In [1]: import numpy as np

In [2]: np.set_printoptions(precision=2, suppress=True, linewidth=160, floatmode="fixed")

In [3]: B = np.array([[1, 1], [1, -1]])

In [4]: rng = np.random.default_rng(582)

In [5]: m1 = np.kron(B, np.kron(B, B))[rng.permutation(8)][:8]

In [6]: m1
Out[6]: 
array([[ 1,  1, -1, -1,  1,  1, -1, -1],
       [ 1, -1, -1,  1,  1, -1, -1,  1],
       [ 1, -1,  1, -1,  1, -1,  1, -1],
       [ 1, -1,  1, -1, -1,  1, -1,  1],
       [ 1,  1, -1, -1, -1, -1,  1,  1],
       [ 1,  1,  1,  1, -1, -1, -1, -1],
       [ 1,  1,  1,  1,  1,  1,  1,  1],
       [ 1, -1, -1,  1, -1,  1,  1, -1]])

In [7]: C2 = m1.T @ m1

In [8]: np.allclose(C2, C2.T)
Out[8]: True

In [9]: np.linalg.matrix_rank(C2)
Out[9]: np.int64(8)

In [10]: np.trace(C2), (m1 ** 2).sum()
Out[10]: (np.int64(64), np.int64(64))

In [11]: np.linalg.eigvalsh(C2)[::-1]
Out[11]: array([8.00, 8.00, 8.00, 8.00, 8.00, 8.00, 8.00, 8.00])

In [12]: z = rng.permutation(8)

In [13]: z
Out[13]: array([5, 1, 7, 3, 6, 0, 2, 4])

In [14]: B = m1[z][:, z]

In [15]: np.diag(B)
Out[15]: array([-1, -1, -1, -1,  1,  1,  1, -1])

In [16]: np.trace(B)
Out[16]: np.int64(-2)

In [17]: np.allclose(B, m1)
Out[17]: False

In [18]: x = np.array([3, 1, -3, 1, 3, -3, 0, 2])

In [19]: y = m1 @ x

In [20]: b, lr = np.zeros(8), 1 / np.linalg.norm(m1, 2) ** 2

In [21]: for i in range(20):
    ...:     b -= lr * m1.T @ (m1 @ b - y)
    ...:     if i % 5 == 0: print(i, round(np.linalg.norm(m1 @ b - y), 2))
    ...: 
0 0.0
5 0.0
10 0.0
15 0.0

In [22]: round(np.linalg.cond(m1), 2)
Out[22]: np.float64(1.0)

In [23]: X = np.array([[0.6, -0.2, -0.3, 0.4, -1.2, 0.2],
    ...:     [-1.8, -0.5, 1.8, 0.7, 0.3, -0.9],
    ...:     [-0.5, -2.1, 1.0, -0.4, -0.4, -0.6],
    ...:     [0.3, -0.9, 2.3, 0.7, 0.5, 0.8],
    ...:     [0.4, 0.7, 0.0, 0.7, -0.5, 0.6],
    ...:     [0.2, 0.8, 0.7, 1.5, -3.0, 0.2]])

In [24]: X
Out[24]: 
array([[ 0.60, -0.20, -0.30,  0.40, -1.20,  0.20],
       [-1.80, -0.50,  1.80,  0.70,  0.30, -0.90],
       [-0.50, -2.10,  1.00, -0.40, -0.40, -0.60],
       [ 0.30, -0.90,  2.30,  0.70,  0.50,  0.80],
       [ 0.40,  0.70,  0.00,  0.70, -0.50,  0.60],
       [ 0.20,  0.80,  0.70,  1.50, -3.00,  0.20]])

In [25]: B = X / np.sqrt((X ** 2).mean(axis=1, keepdims=True))

In [26]: B[2]
Out[26]: array([-0.49, -2.04,  0.97, -0.39, -0.39, -0.58])

In [27]: z = rng.permutation(6)

In [28]: print(z)
[2 3 0 1 5 4]

In [29]: B = X[z][:, z]

In [30]: np.sort(np.abs(np.linalg.eigvals(B)))
Out[30]: array([0.49, 0.64, 1.17, 1.17, 2.19, 2.19])

In [31]: print(np.allclose(B, X))
False

In [32]: print(B)
[[ 1.00 -0.40 -0.50 -2.10 -0.60 -0.40]
 [ 2.30  0.70  0.30 -0.90  0.80  0.50]
 [-0.30  0.40  0.60 -0.20  0.20 -1.20]
 [ 1.80  0.70 -1.80 -0.50 -0.90  0.30]
 [ 0.70  1.50  0.20  0.80  0.20 -3.00]
 [ 0.00  0.70  0.40  0.70  0.60 -0.50]]

In [33]: round(float(np.linalg.det(B)), 2), round(float(np.linalg.det(X[z])), 2)
Out[33]: (-2.04, 2.04)

In [34]: B = X + rng.integers(-2, 3, (6, 4)) @ rng.integers(-2, 3, (4, 6))

In [35]: B
Out[35]: 
array([[ 5.60, -6.20,  1.70, -1.60,  1.80,  3.20],
       [ 1.20, -4.50,  4.80, -2.30,  4.30,  1.10],
       [-2.50, -2.10, -1.00,  5.60, -8.40, -4.60],
       [ 4.30, -6.90,  3.30,  3.70, -4.50,  5.80],
       [-0.60,  0.70,  1.00, -1.30,  3.50, -5.40],
       [-3.80,  6.80,  3.70, -5.50,  6.00, -0.80]])

In [36]: np.linalg.matrix_rank(B - X, tol=1e-8)
Out[36]: np.int64(4)

In [37]: np.round(np.linalg.svd(B - X, compute_uv=False), 2) + 0
Out[37]: array([19.04, 15.03,  6.50,  2.27,  0.00,  0.00])

In [38]: print(np.abs(B - X).sum(axis=1))
[21.00 19.00 22.00 24.00 14.00 30.00]

In [39]: W0 = np.loadtxt("test10.csv", delimiter=",")

In [40]: W0
Out[40]: 
array([[7.00, 6.00, 0.00, 0.00],
       [9.00, 6.00, 0.00, 0.00],
       [0.00, 0.00, 7.00, 6.00],
       [0.00, 0.00, 9.00, 6.00]])

In [41]: O, R = np.linalg.qr(W0)

In [42]: np.abs(np.diag(R))
Out[42]: array([11.40,  1.05, 11.40,  1.05])

In [43]: round(abs(R[0, 0]), 2), round(float(np.linalg.norm(W0[:, 0])), 2)
Out[43]: (np.float64(11.4), 11.4)

In [44]: x = np.array([1, 1, -5, 5, -1, -1, 1, 4])

In [45]: m1 @ (2 * x)
Out[45]: array([-10,  26, -26, -14,  18,  -2,  10,  14])

In [46]: m1 * x
Out[46]: 
array([[ 1,  1,  5, -5, -1, -1, -1, -4],
       [ 1, -1,  5,  5, -1,  1, -1,  4],
       [ 1, -1, -5, -5, -1,  1,  1, -4],
       [ 1, -1, -5, -5,  1, -1, -1,  4],
       [ 1,  1,  5, -5,  1,  1,  1,  4],
       [ 1,  1, -5,  5,  1,  1, -1, -4],
       [ 1,  1, -5,  5, -1, -1,  1,  4],
       [ 1, -1,  5,  5,  1, -1,  1, -4]])

In [47]: np.sign((m1 @ x).round(6))
Out[47]: array([-1,  1, -1, -1,  1, -1,  1,  1])

In [48]: print(m1 @ np.eye(8)[6])
[-1.00 -1.00  1.00 -1.00  1.00 -1.00  1.00  1.00]

In [49]: m1 @ np.ones(8)
Out[49]: array([0.00, 0.00, 0.00, 0.00, 0.00, 0.00, 8.00, 0.00])

In [50]: (m1 * x).sum(axis=1)
Out[50]: array([ -5,  13, -13,  -7,   9,  -1,   5,   7])

In [51]: z = rng.permutation(4)

In [52]: z
Out[52]: array([2, 1, 3, 0])

In [53]: B = W0[z][:, z]

In [54]: np.diag(B)
Out[54]: array([7.00, 6.00, 6.00, 7.00])

In [55]: B
Out[55]: 
array([[7.00, 0.00, 6.00, 0.00],
       [0.00, 6.00, 0.00, 9.00],
       [9.00, 0.00, 6.00, 0.00],
       [0.00, 6.00, 0.00, 7.00]])

In [56]: print(np.round(np.linalg.det(B), 2), np.round(np.linalg.det(W0[z]), 2))
144.0 144.0

In [57]: np.sort(np.abs(np.linalg.eigvals(B)))
Out[57]: array([ 0.87,  0.87, 13.87, 13.87])

In [58]: np.allclose(B, W0)
Out[58]: False

In [59]: E = np.array([[3.0, 1.0, 0.0, 0.0, 0.0, 0.0, 0.0],
    ...:     [0.0, 3.0, 1.0, 0.0, 0.0, 0.0, 0.0],
    ...:     [0.0, 0.0, 3.0, 1.0, 0.0, 0.0, 0.0],
    ...:     [0.0, 0.0, 0.0, 3.0, 1.0, 0.0, 0.0],
    ...:     [0.0, 0.0, 0.0, 0.0, 3.0, 1.0, 0.0],
    ...:     [0.0, 0.0, 0.0, 0.0, 0.0, 3.0, 1.0],
    ...:     [0.0, 0.0, 0.0, 0.0, 0.0, 0.0, 3.0]])

In [60]: B = E / np.linalg.norm(E, axis=1, keepdims=True)

In [61]: C2 = B @ B.T

In [62]: np.linalg.norm(B, axis=1)
Out[62]: array([1.00, 1.00, 1.00, 1.00, 1.00, 1.00, 1.00])

In [63]: (np.abs(C2) > 0.9).astype(int)
Out[63]: 
array([[1, 0, 0, 0, 0, 0, 0],
       [0, 1, 0, 0, 0, 0, 0],
       [0, 0, 1, 0, 0, 0, 0],
       [0, 0, 0, 1, 0, 0, 0],
       [0, 0, 0, 0, 1, 0, 0],
       [0, 0, 0, 0, 0, 1, 0],
       [0, 0, 0, 0, 0, 0, 1]])

In [64]: print(C2)
[[1.00 0.30 0.00 0.00 0.00 0.00 0.00]
 [0.30 1.00 0.30 0.00 0.00 0.00 0.00]
 [0.00 0.30 1.00 0.30 0.00 0.00 0.00]
 [0.00 0.00 0.30 1.00 0.30 0.00 0.00]
 [0.00 0.00 0.00 0.30 1.00 0.30 0.00]
 [0.00 0.00 0.00 0.00 0.30 1.00 0.32]
 [0.00 0.00 0.00 0.00 0.00 0.32 1.00]]

In [65]: round(float(np.degrees(np.arccos(np.clip(C2[2, 3], -1, 1)))), 2)
Out[65]: 72.54

In [66]: (C2 - 2 * np.eye(7)).round(6).argmax(axis=1)
Out[66]: array([1, 0, 1, 2, 3, 6, 5])

In [67]: C2[2]
Out[67]: array([0.00, 0.30, 1.00, 0.30, 0.00, 0.00, 0.00])

In [68]: B = np.array([[0, 1], [-2, 1]])

In [69]: Z = np.array([[0, 0], [2, 0]])

In [70]: data = np.block([[B, np.zeros((2, 2))], [np.zeros((2, 2)), Z]])

In [71]: data
Out[71]: 
array([[ 0.00,  1.00,  0.00,  0.00],
       [-2.00,  1.00,  0.00,  0.00],
       [ 0.00,  0.00,  0.00,  0.00],
       [ 0.00,  0.00,  2.00,  0.00]])

In [72]: np.unique(data.round(6), axis=0).shape
Out[72]: (4, 4)

In [73]: np.linalg.lstsq(data[:-1].T, data[-1])[2]
Out[73]: np.int32(2)

In [74]: print(np.allclose(data[:-1].T @ np.linalg.lstsq(data[:-1].T, data[-1])[0], data[-1]))
False

In [75]: rank = np.linalg.matrix_rank(data)

In [76]: print(rank)
3

In [77]: ns = np.linalg.svd(data)[2][rank:].T

In [78]: ns @ ns.T
Out[78]: 
array([[0.00, 0.00, 0.00, 0.00],
       [0.00, 0.00, 0.00, 0.00],
       [0.00, 0.00, 0.00, 0.00],
       [0.00, 0.00, 0.00, 1.00]])

In [79]: ns.shape
Out[79]: (4, 1)

In [80]: [int(np.linalg.matrix_rank(data[:, :j + 1])) for j in range(4)]
Out[80]: [1, 2, 3, 3]

In [81]: arr = np.loadtxt("run9.csv", delimiter=",")

In [82]: arr
Out[82]: 
array([[0.67, 0.00, 0.33, 0.00],
       [0.00, 0.50, 0.50, 0.00],
       [0.33, 0.33, 0.33, 0.00],
       [0.33, 0.00, 0.33, 0.33]])

In [83]: B = arr + rng.integers(-2, 3, (4, 3)) @ rng.integers(-2, 3, (3, 4))

In [84]: B
Out[84]: 
array([[ 4.67,  3.00, -6.67,  0.00],
       [-2.00, -4.50,  6.50,  2.00],
       [ 0.33, -0.67, -0.67,  4.00],
       [ 6.33,  2.00, -6.67, -1.67]])

In [85]: np.linalg.matrix_rank(B - arr, tol=1e-8)
Out[85]: np.int64(3)

In [86]: B - arr
Out[86]: 
array([[ 4.00,  3.00, -7.00,  0.00],
       [-2.00, -5.00,  6.00,  2.00],
       [ 0.00, -1.00, -1.00,  4.00],
       [ 6.00,  2.00, -7.00, -2.00]])

In [87]: np.abs(B - arr).sum(axis=1)
Out[87]: array([14.00, 15.00,  6.00, 17.00])
